$ python3 -q
>>> import numpy as np
>>> np.set_printoptions(precision=2, suppress=True, linewidth=200)
>>> def rnd(a):
...     return np.round(a, 2) + 0
... 
>>> arr = np.loadtxt("run5.csv", delimiter=",")
>>> print(arr)
[[-33.  -3.]
 [  3. -27.]]
>>> W = np.array([[1, 3, 2, 1], [3, 3, 0, 3]])
>>> coef = np.array([3, 3, 3, 4])
>>> H = np.maximum(arr @ W + coef, 0)
>>> (H > 0).mean(axis=0)
array([0. , 0. , 0.5, 0. ])
>>> H
array([[0., 0., 0., 0.],
       [0., 0., 9., 0.]])
>>> (H > 0).astype(int)
array([[0, 0, 0, 0],
       [0, 0, 1, 0]])
>>> W2 = np.array([[-2, 1], [2, 1], [0, 1], [-2, 0]])
>>> W @ W2
array([[ 2,  6],
       [-6,  6]])
>>> (H @ W2).round(6).argmax(axis=1)
array([0, 1])
>>> x = np.array([0, 1])
>>> target = arr @ x
>>> coef, lr = np.zeros(2), 1 / np.linalg.norm(arr, 2) ** 2
>>> for i in range(30):
...     coef -= lr * arr.T @ (arr @ coef - target)
...     if i % 10 == 0: print(i, round(np.linalg.norm(arr @ coef - target), 2))
... 
0 8.93
10 0.0
20 0.0
>>> rnd(coef)
array([0., 1.])
>>> f = np.array([-3, 3, 2])
>>> print(np.polyval(f, arr[0]))
[-3364.   -34.]
>>> print(np.array([np.convolve(row, f, "same") for row in arr]))
[[ 99. -90. -75.]
 [ -9.  90. -75.]]
>>> np.convolve(arr[0], f)
array([ 99., -90., -75.,  -6.])
>>> np.correlate(arr[0], arr[1], "full")
array([891., -18.,  -9.])
>>> rnd(np.linalg.eigvals(arr).sum().real)
np.float64(-60.0)
>>> np.einsum("ij,ji->", arr, arr)
np.float64(1800.0)
>>> np.poly(arr)
array([  1.,  60., 900.])
>>> np.kron(np.eye(2, dtype=int), arr)
array([[-33.,  -3.,  -0.,  -0.],
       [  3., -27.,   0.,  -0.],
       [ -0.,  -0., -33.,  -3.],
       [  0.,  -0.,   3., -27.]])
>>> rnd(np.linalg.eigvals(arr))
array([-30.+0.j, -30.+0.j])
>>> print(rnd(np.linalg.det(arr)))
900.0
>>> (arr - arr.T) / 2
array([[ 0., -3.],
       [ 3.,  0.]])
>>> rnd(np.linalg.matrix_power(arr, 3))
array([[-35100.,  -8100.],
       [  8100., -18900.]])
>>> np.allclose(arr @ arr.T, arr.T @ arr)
False
>>> rnd(np.sort(np.abs(np.linalg.eigvals(arr))))
array([30., 30.])
>>> print((arr + arr.T) / 2)
[[-33.   0.]
 [  0. -27.]]
>>> print(np.trace(arr))
-60.0
>>> rnd(np.abs(np.linalg.eigvals(arr)).max())
np.float64(30.0)
>>> mat = np.array([[-1, 0, 0, 0], [-2, -3, 0, 0], [1, 0, 1, 0], [1, 0, -3, -3]])
>>> hat = np.triu(np.array([[-9, 3, 8, -3], [2, 6, -6, -1], [-9, -3, -5, -4], [7, -3, -4, 5]]), 1) + np.eye(4)
>>> out = hat @ mat @ np.linalg.inv(hat)
>>> rnd(np.poly(out))
array([ 1.,  6.,  8., -6., -9.])
>>> np.allclose(mat @ mat.T, mat.T @ mat)
False
>>> np.linalg.determinant(mat)
Traceback (most recent call last):
  File "<python-input-42>", line 1, in <module>
    np.linalg.determinant(mat)
    ^^^^^^^^^^^^^^^^^^^^^
AttributeError: module 'numpy.linalg' has no attribute 'determinant'
>>> q, V = np.linalg.qr(mat[:, :2])[0], np.linalg.qr(mat[:, 2:])[0]
>>> sig = np.linalg.svd(q.T @ V, compute_uv=False)
>>> rnd(sig)
array([0.82, 0.  ])
>>> (sig > 0.9).sum()
np.int64(0)
>>> rnd(np.degrees(np.arccos(sig.clip(0, 1))))
array([35.26, 90.  ])
>>> print(rnd(np.linalg.norm(q @ q.T - V @ V.T, 2)))
1.0
>>> out = mat ** -1
Traceback (most recent call last):
  File "<python-input-49>", line 1, in <module>
    out = mat ** -1
          ~~~~^^~~~
ValueError: Integers to negative integer powers are not allowed.
>>> out = np.linalg.invert(mat)
Traceback (most recent call last):
  File "<python-input-50>", line 1, in <module>
    out = np.linalg.invert(mat)
          ^^^^^^^^^^^^^^^^
AttributeError: module 'numpy.linalg' has no attribute 'invert'
>>> out = np.linalg.inv(mat)
>>> print(rnd(np.linalg.det(mat) * out))
[[ 9.  0.  0.  0.]
 [-6.  3.  0.  0.]
 [-9.  0. -9.  0.]
 [12.  0.  9.  3.]]
>>> rnd(np.linalg.inv(out))
array([[-1.,  0.,  0.,  0.],
       [-2., -3.,  0.,  0.],
       [ 1.,  0.,  1.,  0.],
       [ 1.,  0., -3., -3.]])
>>> rnd(out)
array([[-1.  ,  0.  ,  0.  ,  0.  ],
       [ 0.67, -0.33,  0.  ,  0.  ],
       [ 1.  ,  0.  ,  1.  ,  0.  ],
       [-1.33,  0.  , -1.  , -0.33]])
>>> (np.abs(out) > 1e-9).astype(int)
array([[1, 0, 0, 0],
       [1, 1, 0, 0],
       [1, 0, 1, 0],
       [1, 0, 1, 1]])
>>> q = mat.astype(float).copy()
>>> for j in range(4):
...     q[:, j] -= q[:, :j] @ (q[:, :j].T @ q[:, j])
...     q[:, j] /= np.linalg.norm(q[:, j])
... 
>>> print(rnd(q.T @ mat))
[[ 2.65  2.27 -0.76 -1.13]
 [ 0.    1.96  0.87  1.31]
 [ 0.    0.    2.94  2.38]
 [ 0.    0.    0.    0.59]]
>>> rnd(q)
array([[-0.38,  0.44, -0.23, -0.78],
       [-0.76, -0.65,  0.  ,  0.  ],
       [ 0.38, -0.44,  0.57, -0.59],
       [ 0.38, -0.44, -0.79, -0.2 ]])
>>> rnd(q.T @ q)
array([[1., 0., 0., 0.],
       [0., 1., 0., 0.],
       [0., 0., 1., 0.],
       [0., 0., 0., 1.]])
